$ python -q
>>> import numpy as np
>>> from numpy import linalg as LA
>>> np.set_printoptions(precision=3, suppress=True, linewidth=200)
>>> mat = np.load("test7.npy")
>>> mat
array([[-2,  0,  0],
       [ 2,  2,  0],
       [ 1, -2,  2]])
>>> # triangular: eigenvalues sit on the diagonal
>>> u, v = mat[0], mat[1]
>>> u @ u
np.int64(4)
>>> p = (u @ v) / (u @ u) * u
>>> (v - p) @ u
np.float64(0.0)
>>> np.round(LA.det(2 * mat), 3), np.round(LA.det(mat), 3)
(np.float64(-64.0), np.float64(-8.0))
>>> LA.eigvals(mat)
array([ 2.,  2., -2.])
>>> K = np.loadtxt("arr.csv", delimiter=",")
>>> K
array([[ 0.,  4.,  0.],
       [ 2.,  5.,  0.],
       [ 0.,  0., -2.]])
>>> # splits into 2 blocks
>>> np.round(LA.det(K), 3)
np.float64(16.0)
>>> np.sort(LA.eigvals(K).real)
array([-2.   , -1.275,  6.275])
>>> (LA.matrix_power((K != 0) + (K.T != 0) + np.eye(3), 3) > 0).astype(int)
array([[1, 1, 0],
       [1, 1, 0],
       [0, 0, 1]])
>>> K @ K
array([[ 8., 20.,  0.],
       [10., 33.,  0.],
       [ 0.,  0.,  4.]])
>>> rng = np.random.default_rng(124)
>>> z = rng.permutation(3)
>>> z
array([2, 1, 0])
>>> out = K[z][:, z]
>>> np.diag(out)
array([-2.,  5.,  0.])
>>> np.trace(out)
np.float64(3.0)
>>> np.allclose(out, K)
False
>>> sig = 5 * 0.9 ** np.arange(3)
>>> Q, _ = LA.qr(np.array([[0.4, -0.1, 0.3], [1.5, -0.6, 0.9], [0.3, -0.2, 0.1]]))
>>> F = rng.normal(size=(24, 3)) * sig @ Q
>>> F
array([[  6.384,   2.106,  -3.348],
       [ -2.833,   5.764,  -0.155],
       [ -0.103,  -0.372,   7.401],
       [  1.993,   2.547,  -9.395],
       [ -4.307,   0.492,  -1.35 ],
       [ -3.815,  -5.519,  -2.013],
       [ -6.034,   1.403,   0.005],
       [ -0.521,  -2.474,  -1.631],
       [  3.789,  -0.98 ,  -6.537],
       [  9.944,  -0.42 ,  -4.353],
       [  1.218,   9.656,   1.371],
       [ -5.429,  -5.684,  -4.663],
       [ -1.709,   1.09 ,  -2.125],
       [ -4.017,  -2.894,  -0.123],
       [ -1.119,   0.339,  -2.065],
       [ -0.973,  -4.827,   3.099],
       [ -4.142,  -2.078,  -1.08 ],
       [  3.718,  -1.449, -10.012],
       [ -7.447,  -2.871,   2.724],
       [  0.419,  -3.529,  -7.521],
       [ -0.939,  -3.126,  -2.777],
       [ -5.143,   0.157,   1.955],
       [  0.262,   9.725,   0.32 ],
       [  0.078,   3.067,  -1.724]])
>>> Q, r_ = LA.qr(F)
>>> round(float(np.trace(Q @ Q.T)), 3)
3.0
>>> Q.shape, r_.shape
((24, 3), (3, 3))
>>> np.abs(np.diag(r_))
array([20.051, 19.056, 19.696])
>>> np.round(Q.T @ Q, 3) + 0
array([[1., 0., 0.],
       [0., 1., 0.],
       [0., 0., 1.]])
>>> np.allclose(r_.T @ r_, F.T @ F)
True
>>> Q @ r_
array([[  6.384,   2.106,  -3.348],
       [ -2.833,   5.764,  -0.155],
       [ -0.103,  -0.372,   7.401],
       [  1.993,   2.547,  -9.395],
       [ -4.307,   0.492,  -1.35 ],
       [ -3.815,  -5.519,  -2.013],
       [ -6.034,   1.403,   0.005],
       [ -0.521,  -2.474,  -1.631],
       [  3.789,  -0.98 ,  -6.537],
       [  9.944,  -0.42 ,  -4.353],
       [  1.218,   9.656,   1.371],
       [ -5.429,  -5.684,  -4.663],
       [ -1.709,   1.09 ,  -2.125],
       [ -4.017,  -2.894,  -0.123],
       [ -1.119,   0.339,  -2.065],
       [ -0.973,  -4.827,   3.099],
       [ -4.142,  -2.078,  -1.08 ],
       [  3.718,  -1.449, -10.012],
       [ -7.447,  -2.871,   2.724],
       [  0.419,  -3.529,  -7.521],
       [ -0.939,  -3.126,  -2.777],
       [ -5.143,   0.157,   1.955],
       [  0.262,   9.725,   0.32 ],
       [  0.078,   3.067,  -1.724]])
>>> dist = LA.norm(F[:, None] - F[None], axis=-1)
>>> np.unravel_index(dist.round(6).argmax(), dist.shape)
(np.int64(9), np.int64(18))
>>> dist.mean(axis=1).argmax()
np.int64(9)
>>> dist[10].round(6).argsort(kind="stable")[:4]
array([10, 22,  1, 23])
>>> z = rng.integers(0, 3, 4)
>>> A = (z[:, None] == z) * 4 + np.eye(4)
>>> A
array([[5., 4., 4., 0.],
       [4., 5., 4., 0.],
       [4., 4., 5., 0.],
       [0., 0., 0., 5.]])
>>> u = np.array([6, 0, 7])
>>> out = mat + np.outer(u, np.eye(3)[2])
>>> LA.matrix_rank(LA.inv(out) - LA.inv(mat), tol=1e-8)
np.int64(1)
>>> ev, evecs = LA.eigh(A)
>>> x0 = np.array([0, 0, 0, 0])
>>> evecs * np.abs(ev) @ evecs.T
array([[5., 4., 4., 0.],
       [4., 5., 4., 0.],
       [4., 4., 5., 0.],
       [0., 0., 0., 5.]])
>>> (np.sign(evecs[:, -1].round(6)) == np.sign(evecs[0, -1].round(6))).astype(int)
array([1, 1, 1, 0])
>>> evecs * np.sqrt(ev) @ evecs.T
array([[1.869, 0.869, 0.869, 0.   ],
       [0.869, 1.869, 0.869, 0.   ],
       [0.869, 0.869, 1.869, 0.   ],
       [0.   , 0.   , 0.   , 2.236]])
>>> x0 @ A @ x0
np.float64(0.0)
>>> z = rng.permutation(4)
>>> out = A[:, z] * rng.choice([-1, 1], 4)
>>> out
array([[ 0.,  4.,  5., -4.],
       [ 0.,  5.,  4., -4.],
       [ 0.,  4.,  4., -5.],
       [ 5.,  0.,  0., -0.]])
>>> left, _, VT = LA.svd(A.T @ out)
>>> np.round(left @ VT, 3) + 0
array([[ 0.,  0.,  1.,  0.],
       [ 0.,  1.,  0.,  0.],
       [ 0.,  0.,  0., -1.],
       [ 1.,  0.,  0.,  0.]])
>>> out = LA.invert(A)
Traceback (most recent call last):
  File "<python-input-58>", line 1, in <module>
    out = LA.invert(A)
          ^^^^^^^^^
AttributeError: module 'numpy.linalg' has no attribute 'invert'
>>> out = LA.inv(A)
>>> round(LA.cond(A), 3)
np.float64(13.0)
>>> LA.det(A) * out
array([[ 45., -20., -20.,   0.],
       [-20.,  45., -20.,   0.],
       [-20., -20.,  45.,   0.],
       [  0.,   0.,   0.,  13.]])
>>> LA.inv(out)
array([[5., 4., 4., 0.],
       [4., 5., 4., 0.],
       [4., 4., 5., 0.],
       [0., 0., 0., 5.]])
>>> (np.abs(out) > 1e-9).astype(int)
array([[1, 1, 1, 0],
       [1, 1, 1, 0],
       [1, 1, 1, 0],
       [0, 0, 0, 1]])
>>> out
array([[ 0.692, -0.308, -0.308,  0.   ],
       [-0.308,  0.692, -0.308,  0.   ],
       [-0.308, -0.308,  0.692,  0.   ],
       [ 0.   ,  0.   ,  0.   ,  0.2  ]])
>>> round(float(LA.det(A) * LA.det(out)), 3)
1.0
>>> round(LA.slogdet(A)[0], 3)
np.float64(1.0)
>>> np.allclose(out, A.T)
False
>>> data = np.loadtxt("dump.csv", delimiter=",")
>>> data
array([[ 1.,  0.],
       [-3.,  2.]])
>>> blk = np.stack([mat, 2 * mat, mat[::-1]])
>>> blk.sum(axis=0)
array([[-5, -2,  2],
       [ 8,  8,  0],
       [ 1, -6,  6]])
>>> np.einsum("bij,cij->bc", blk, blk)
array([[21, 42,  4],
       [42, 84,  8],
       [ 4,  8, 21]])
>>> proj = np.triu(np.array([[1, 2], [4, 1]]), 1) + np.eye(2)
>>> out = proj @ data @ LA.inv(proj)
>>> np.trace(out), np.trace(data)
(np.float64(3.0), np.float64(3.0))
>>> round(LA.det(out), 3)
np.float64(2.0)
>>> out
array([[-5., 14.],
       [-3.,  8.]])
>>> LA.matrix_rank(out)
np.int64(2)
>>> feats = np.load("x.npy")
>>> feats
array([[ 0,  0,  1],
       [ 0, -2, -2],
       [ 0,  0,  1],
       [ 0,  0,  0]])
>>> rk = LA.matrix_rank(feats)
>>> rk
np.int64(2)
>>> N = LA.svd(feats)[2][rk:].T
>>> feats @ N
array([[0.],
       [0.],
       [0.],
       [0.]])
>>> np.allclose(feats @ N, 0)
True
>>> LA.matrix_rank(feats.T @ feats), LA.matrix_rank(feats @ feats.T)
(np.int64(2), np.int64(2))
>>> N @ N.T
array([[1., 0., 0.],
       [0., 0., 0.],
       [0., 0., 0.]])
>>> [int(LA.matrix_rank(np.delete(feats, i, axis=0))) for i in range(4)]
[2, 1, 2, 2]
>>> x0 = np.array([-1, 2, 0])
>>> h1 = np.maximum(feats @ x0, 0)
>>> h1
array([0, 0, 0, 0])
>>> np.flatnonzero(h1 > 1e-9)
array([], dtype=int64)
>>> feats * (h1 > 1e-9)[:, None]
array([[0, 0, 0],
       [0, 0, 0],
       [0, 0, 0],
       [0, 0, 0]])
>>> np.tanh(feats @ x0)
array([ 0.   , -0.999,  0.   ,  0.   ])
>>> LA.matrix_rank(feats, rtol=0.1)
np.int64(2)
>>> LA.cond(feats) > 100
np.True_
>>> np.argsort(-LA.norm(feats, axis=0).round(6), kind="stable")[:3]
array([2, 1, 0])
>>> left, sig, VT = LA.svd(feats)
>>> evecs = VT[:(sig > 1e-8).sum()]
>>> x0 = feats[0] + 4 * feats[3] + rng.integers(2) * np.eye(3)[2]
>>> x0
array([0., 0., 2.])
>>> np.allclose(evecs.T @ evecs @ x0, x0)
True
>>> X = np.array([[10, 1, 3], [2, 13, -4], [0, 0, 5]])
>>> out = np.array([[0, 2, -1], [0, -1, 0]])
>>> basis = np.kron(out, X)
>>> LA.matrix_rank(basis)
np.int64(6)
>>> basis.shape
(6, 9)
>>> basis
array([[  0,   0,   0,  20,   2,   6, -10,  -1,  -3],
       [  0,   0,   0,   4,  26,  -8,  -2, -13,   4],
       [  0,   0,   0,   0,   0,  10,   0,   0,  -5],
       [  0,   0,   0, -10,  -1,  -3,   0,   0,   0],
       [  0,   0,   0,  -2, -13,   4,   0,   0,   0],
       [  0,   0,   0,   0,   0,  -5,   0,   0,   0]])
>>> x0 = np.array([2, 0, 1, 4, 1, 1, 3, 4, 0])
>>> h1 = np.maximum(basis @ x0, 0)
>>> h1
array([54,  0, 10,  0,  0,  0])
>>> np.tanh(basis @ x0)
array([ 1., -1.,  1., -1., -1., -1.])
>>> np.maximum(basis @ x0, 0) - np.maximum(-basis @ x0, 0)
array([ 54, -24,  10, -44, -17,  -5])
>>> np.maximum(basis @ (3 * x0), 0)
array([162,   0,  30,   0,   0,   0])
>>> basis.T @ h1
array([   0,    0,    0, 1080,  108,  424, -540,  -54, -212])
>>> LA.norm(data, axis=1).argmax()
np.int64(1)
>>> round(float(LA.norm(data, "nuc")), 3)
4.243
>>> E = np.loadtxt("sample2.csv", delimiter=",")
>>> E
array([[ 0.002,  8.19 ,  6.101],
       [-0.01 ,  7.901,  5.957],
       [ 0.037,  8.014,  6.058],
       [ 0.129,  8.141,  6.07 ],
       [ 2.112,  6.012,  1.998],
       [ 1.866,  6.18 ,  2.19 ],
       [ 1.874,  6.048,  2.005],
       [ 2.137,  5.972,  1.999],
       [ 1.927,  2.044,  6.005],
       [ 1.962,  2.04 ,  6.119],
       [ 2.105,  2.036,  6.136],
       [ 1.944,  2.068,  5.986]])
>>> C2 = E.T @ E
>>> np.round(np.trace(C2), 3), round((E ** 2).sum(), 3)
(np.float64(765.197), np.float64(765.197))
>>> np.diag(C2)
array([ 31.812, 423.343, 310.041])
>>> (E @ E.T).shape
(12, 12)
>>> proj = E @ LA.solve(E.T @ E, E.T)
>>> np.round(LA.eigvalsh(proj), 3) + 0
array([0., 0., 0., 0., 0., 0., 0., 0., 0., 1., 1., 1.])
>>> LA.matrix_rank(np.eye(12) - proj)
np.int64(9)
>>> np.round(np.trace(proj), 3)
np.float64(3.0)
>>> proj @ E[:, 1]
array([8.19 , 7.901, 8.014, 8.141, 6.012, 6.18 , 6.048, 5.972, 2.044, 2.04 , 2.036, 2.068])
>>> cen = E - E.mean(axis=1)
Traceback (most recent call last):
  File "<python-input-129>", line 1, in <module>
    cen = E - E.mean(axis=1)
          ~~^~~~~~~~~~~~~~~~
ValueError: operands could not be broadcast together with shapes (12,3) (12,) 
>>> cen = E - E.mean(axis=0)
>>> left, sig, VT = LA.svd(cen, full_matrices=False)
>>> np.abs(left[:, 0]).argmax()
np.int64(10)
>>> (np.sign(left[:, 0]) == np.sign(left[0, 0])).astype(int)
array([1, 1, 1, 1, 1, 1, 1, 1, 0, 0, 0, 0])
>>> np.round((sig ** 2).sum() ** 2 / (sig ** 4).sum(), 3)
np.float64(1.847)
>>> LA.matrix_rank(cen)
np.int64(3)
>>> def softmax(z):
...     e = np.exp(z - z.max(axis=-1, keepdims=True))
...     return e / e.sum(axis=-1, keepdims=True)
... 
>>> np.round(softmax(F[6]), 3) + 0
array([0.   , 0.802, 0.198])
>>> np.round(softmax(F[6] + -2), 3) + 0
array([0.   , 0.802, 0.198])
>>> np.round(softmax(10 * F[6]), 3) + 0
array([0., 1., 0.])
>>> S = F @ F.T / np.sqrt(3)
>>> softmax(S).round(6).argmax(axis=1)
array([ 9, 22,  2,  3, 18, 11, 18, 11, 17,  9, 10, 11,  3, 11,  3, 15, 11, 17, 18, 17, 11, 18, 22, 22])
>>> softmax(S)[6] @ F
array([-7.175, -2.062,  2.212])
